% ipython --no-banner

In [1]: import numpy as np

In [2]: np.set_printoptions(suppress=True, linewidth=200)

In [3]: rnd = lambda a: np.round(a, 4) + 0

In [4]: feats = np.load("data.npy")

In [5]: feats
Out[5]: 
array([[ 3., -3.,  0.,  1.],
       [ 4., -5.,  0.,  2.],
       [ 4., -3., -2.,  2.],
       [ 4., -3.,  0.,  0.]])

In [6]: Y = feats[0, 0] * feats[1:] - np.outer(feats[1:, 0], feats[0])

In [7]: Y
Out[7]: 
array([[ 0., -3.,  0.,  2.],
       [ 0.,  3., -6.,  2.],
       [ 0.,  3.,  0., -4.]])

In [8]: np.flatnonzero(~Y.round(6).any(axis=1))
Out[8]: array([], dtype=int64)

In [9]: rnd(feats[:, 0] / feats[0, 0])
Out[9]: array([1.    , 1.3333, 1.3333, 1.3333])

In [10]: np.linalg.matrix_rank(Y), np.linalg.matrix_rank(feats)
Out[10]: (np.int64(3), np.int64(4))

In [11]: left, sv, vt = np.linalg.svd(feats)

In [12]: rnd(sv)
Out[12]: array([10.7432,  2.0492,  1.54  ,  0.118 ])

In [13]: np.argmax(sv[:-1] / (sv[1:] + 1e-6)) + 1
Out[13]: np.int64(3)

In [14]: Y = left[:, :3] @ np.diag(sv[:3]) @ vt[:3]

In [15]: np.linalg.matrix_rank(Y)
Out[15]: np.int64(3)

In [16]: rnd(np.abs(feats - Y).max())
Out[16]: np.float64(0.0567)

In [17]: rnd(np.linalg.norm(feats - Y, 2)), rnd(sv[3])
Out[17]: (np.float64(0.118), np.float64(0.118))

In [18]: rnd(np.linalg.norm(feats - Y) / np.linalg.norm(feats))
Out[18]: np.float64(0.0107)

In [19]: rng = np.random.default_rng(9825)

In [20]: z = rng.permutation(4)

In [21]: z
Out[21]: array([1, 2, 0, 3])

In [22]: Y = feats[z][:, z]

In [23]: rnd(np.linalg.det(Y)), rnd(np.linalg.det(feats[z]))
Out[23]: (np.float64(-4.0), np.float64(-4.0))

In [24]: [round(float(x), 4) for x in np.linalg.svd(feats, compute_uv=False)[:3]]
Out[24]: [10.7432, 2.0492, 1.54]

In [25]: np.argsort(-np.linalg.norm(feats, axis=0).round(6), kind="stable")[:3]
Out[25]: array([0, 1, 3])

In [26]: np.linalg.matrix_rank(feats, rtol=0.1)
Out[26]: np.int64(3)

In [27]: Y = feats / np.linalg.norm(feats, axis=1, keepdims=True)

In [28]: C2 = Y @ Y.T

In [29]: (C2 - 2 * np.eye(4)).round(6).argmax(axis=1)
Out[29]: array([1, 0, 0, 0])

In [30]: rnd(C2[0])
Out[30]: array([1.    , 0.9918, 0.9185, 0.9635])

In [31]: (np.abs(C2) > 0.9).astype(int)
Out[31]: 
array([[1, 1, 1, 1],
       [1, 1, 1, 1],
       [1, 1, 1, 0],
       [1, 1, 0, 1]])

In [32]: rnd(C2)
Out[32]: 
array([[1.    , 0.9918, 0.9185, 0.9635],
       [0.9918, 1.    , 0.9082, 0.9242],
       [0.9185, 0.9082, 1.    , 0.8704],
       [0.9635, 0.9242, 0.8704, 1.    ]])

In [33]: rnd(np.degrees(np.arccos(np.clip(C2[0, 1], -1, 1))))
Out[33]: np.float64(7.3518)

In [34]: X = np.loadtxt("case17.csv", delimiter=",")

In [35]: X
Out[35]: 
array([[ 3.0174, -0.0067,  2.9919,  2.0587],
       [ 2.9737, -0.0289,  2.971 ,  1.9072],
       [ 3.0603, -0.0584,  3.0041,  2.1212],
       [ 3.13  ,  0.068 ,  2.9579,  2.0371],
       [ 3.0258, -0.0106,  3.0081,  2.0549],
       [ 2.9604,  0.0286,  3.0328,  1.968 ],
       [ 3.074 ,  0.0146,  3.0562,  2.0417],
       [ 3.036 ,  0.011 ,  3.087 ,  1.9773],
       [-0.0396,  2.9564,  0.0714,  0.9319],
       [ 0.0222,  3.0911,  0.0489,  0.9609],
       [-0.0555,  2.9223, -0.1597,  1.0135],
       [ 0.0073,  3.0482,  0.078 ,  1.0173],
       [-0.0459,  2.9789, -0.0219,  1.0056],
       [-0.0521,  2.9518,  0.0416,  0.8662],
       [-0.0194,  2.9996,  0.0094,  1.0691],
       [ 0.0033,  2.9866, -0.0458,  0.9868],
       [ 0.068 ,  2.9401,  2.969 ,  0.0211],
       [-0.0737,  3.0304,  3.0156,  0.0492],
       [ 0.0377,  3.0537,  2.9806,  0.0317],
       [ 0.017 ,  2.9513,  2.9926,  0.0574],
       [-0.0427,  2.9981,  3.0832, -0.0744],
       [ 0.0825,  3.0228,  2.9733,  0.0203],
       [ 0.0206,  2.8928,  2.9477, -0.0498],
       [ 0.0048,  3.1097,  3.0033, -0.0136]])

In [36]: C = X[[1, 16]].astype(float)

In [37]: for _ in range(5):
    ...:     z = np.linalg.norm(X[:, None] - C, axis=-1).argmin(axis=1)
    ...:     C = np.array([X[z == j].mean(axis=0) for j in range(2)])
    ...: 

In [38]: z
Out[38]: array([0, 0, 0, 0, 0, 0, 0, 0, 1, 1, 1, 1, 1, 1, 1, 1, 1, 1, 1, 1, 1, 1, 1, 1])

In [39]: np.abs(C[1] - C[0]).argmax()
Out[39]: np.int64(0)

In [40]: np.bincount(z)
Out[40]: array([ 8, 16])

In [41]: A = np.loadtxt("arr.csv", delimiter=",")

In [42]: A
Out[42]: 
array([[ 1.9652, -0.0537, -0.1251,  0.0092, -0.1204,  0.0212],
       [-0.0537,  1.8822, -0.1696,  0.1051, -0.2152, -0.1222],
       [-0.1251, -0.1696,  1.5339, -0.0286, -0.4133,  0.181 ],
       [ 0.0092,  0.1051, -0.0286,  1.7605,  0.1081,  0.3982],
       [-0.1204, -0.2152, -0.4133,  0.1081,  1.5585, -0.0567],
       [ 0.0212, -0.1222,  0.181 ,  0.3982, -0.0567,  1.2997]])

In [43]: z = rng.permutation(6)

In [44]: Y = A[:, z] * rng.choice([-1, 1], 6)

In [45]: Y
Out[45]: 
array([[ 0.0537,  0.0092,  0.0212,  1.9652, -0.1251, -0.1204],
       [-1.8822,  0.1051, -0.1222, -0.0537, -0.1696, -0.2152],
       [ 0.1696, -0.0286,  0.181 , -0.1251,  1.5339, -0.4133],
       [-0.1051,  1.7605,  0.3982,  0.0092, -0.0286,  0.1081],
       [ 0.2152,  0.1081, -0.0567, -0.1204, -0.4133,  1.5585],
       [ 0.1222,  0.3982,  1.2997,  0.0212,  0.181 , -0.0567]])

In [46]: left, _, vt = np.linalg.svd(A.T @ Y)

In [47]: z
Out[47]: array([1, 3, 5, 0, 2, 4])

In [48]: rnd(np.linalg.lstsq(A, Y)[0])
Out[48]: 
array([[ 0.,  0.,  0.,  1.,  0.,  0.],
       [-1.,  0.,  0.,  0.,  0.,  0.],
       [ 0.,  0.,  0.,  0.,  1.,  0.],
       [ 0.,  1.,  0.,  0.,  0.,  0.],
       [ 0.,  0.,  0.,  0.,  0.,  1.],
       [ 0.,  0.,  1.,  0.,  0.,  0.]])
